$ ipython --no-banner

In [1]: import numpy as np

In [2]: np.set_printoptions(precision=2, suppress=True, linewidth=160)

In [3]: rd = lambda a: np.round(a, 2) + 0

In [4]: out = np.array([[-3, -3], [-2, 3]])

In [5]: W2 = np.array([[2, 0, 0, 1], [0, 0, 0, 1], [0, 1, 1, 1], [0, 1, 2, 1]])

In [6]: J = np.block([[out, np.zeros((2, 4))], [np.zeros((4, 2)), W2]])

In [7]: J
Out[7]: 
array([[-3., -3.,  0.,  0.,  0.,  0.],
       [-2.,  3.,  0.,  0.,  0.,  0.],
       [ 0.,  0.,  2.,  0.,  0.,  1.],
       [ 0.,  0.,  0.,  0.,  0.,  1.],
       [ 0.,  0.,  0.,  1.,  1.,  1.],
       [ 0.,  0.,  0.,  1.,  2.,  1.]])

In [8]: # splits into 2 blocks

In [9]: x = np.array([0, 1, 2, 4, 6, 7])

In [10]: y = J @ x

In [11]: beta, lr = np.zeros(6), 1 / np.linalg.norm(J, 2) ** 2

In [12]: for i in range(40):
    ...:     beta -= lr * J.T @ (J @ beta - y)
    ...:     if i % 10 == 0: print(i, round(np.linalg.norm(J @ beta - y), 2))
    ...: 
0 16.01
10 0.68
20 0.47
30 0.33

In [13]: rd(beta)
Out[13]: array([0.  , 1.  , 2.13, 4.05, 6.12, 6.79])

In [14]: rd(np.linalg.cond(J))
Out[14]: np.float64(12.27)

In [15]: out = np.linalg.inv(J)

In [16]: rd(np.linalg.det(J) * out)
Out[16]: 
array([[  6.,   6.,   0.,   0.,   0.,   0.],
       [  4.,  -6.,   0.,   0.,   0.,   0.],
       [  0.,   0., -15.,  15.,   0.,   0.],
       [  0.,   0.,   0.,  30., -60.,  30.],
       [  0.,   0.,   0.,   0.,  30., -30.],
       [  0.,   0.,   0., -30.,   0.,   0.]])

In [17]: rd(np.linalg.slogdet(J)[0])
Out[17]: np.float64(-1.0)

In [18]: rd(np.linalg.inv(out))
Out[18]: 
array([[-3., -3.,  0.,  0.,  0.,  0.],
       [-2.,  3.,  0.,  0.,  0.,  0.],
       [ 0.,  0.,  2.,  0.,  0.,  1.],
       [ 0.,  0.,  0.,  0.,  0.,  1.],
       [ 0.,  0.,  0.,  1.,  1.,  1.],
       [ 0.,  0.,  0.,  1.,  2.,  1.]])

In [19]: np.allclose(out, J.T)
Out[19]: False

In [20]: rd(np.linalg.cond(J))
Out[20]: np.float64(12.27)

In [21]: rd(np.linalg.norm(J[1], 1)), rd(np.linalg.norm(J[1], np.inf))
Out[21]: (np.float64(5.0), np.float64(3.0))

In [22]: rd(np.linalg.norm(J, "nuc"))
Out[22]: np.float64(14.25)

In [23]: np.linalg.norm(J, axis=1).argmax()
Out[23]: np.int64(0)

In [24]: rd(np.linalg.norm(J, axis=0))
Out[24]: array([3.61, 4.24, 2.  , 1.41, 2.24, 2.  ])
